$ python3 -q
>>> import numpy as np
>>> np.set_printoptions(precision=3, suppress=True, linewidth=160)
>>> B = np.array([[2, 1, 1, 2, 2],
...     [-1, 2, -1, -2, 0],
...     [-2, 0, 2, -2, 2],
...     [-1, 0, 0, -1, 0],
...     [2, 2, 0, 2, -2]])
>>> arr = np.triu(B, 1)
>>> print(arr)
[[ 0  1  1  2  2]
 [ 0  0 -1 -2  0]
 [ 0  0  0 -2  2]
 [ 0  0  0  0  0]
 [ 0  0  0  0  0]]
>>> # triangular
>>> U, sv, VT = np.linalg.svd(arr)
>>> print(np.argmax(sv[:-1] / (sv[1:] + 1e-6)) + 1)
3
>>> B = U[:, :3] @ np.diag(sv[:3]) @ VT[:3]
>>> print(np.linalg.matrix_rank(B))
3
>>> print(np.round(np.abs(arr - B).max(), 3))
0.0
>>> print(np.unique(arr.round(6), axis=0).shape)
(4, 5)
>>> print(np.round(np.trace(np.linalg.pinv(arr) @ arr), 3))
3.0
>>> print(np.linalg.lstsq(arr[:-1].T, arr[-1])[2])
3
>>> print(np.round(arr @ np.linalg.pinv(arr) @ arr, 3) + 0)
[[ 0.  1.  1.  2.  2.]
 [ 0.  0. -1. -2.  0.]
 [ 0.  0.  0. -2.  2.]
 [ 0.  0.  0.  0.  0.]
 [ 0.  0.  0.  0.  0.]]
>>> print(np.linalg.eigvals(arr))
[0. 0. 0. 0. 0.]
>>> print(round(float(np.linalg.det(arr[::-1])), 3))
0.0
>>> print(np.einsum("ij,ji->", arr, arr))
0
>>> print(round(float(np.linalg.eigvals(arr).sum().real), 3))
0.0
>>> print(np.einsum("ii->", arr))
0
>>> print(np.linalg.matrix_rank(arr - arr[0, 0] * np.eye(5)))
3
>>> print(np.prod(np.diag(arr)), round(np.linalg.det(arr), 3))
0 0.0
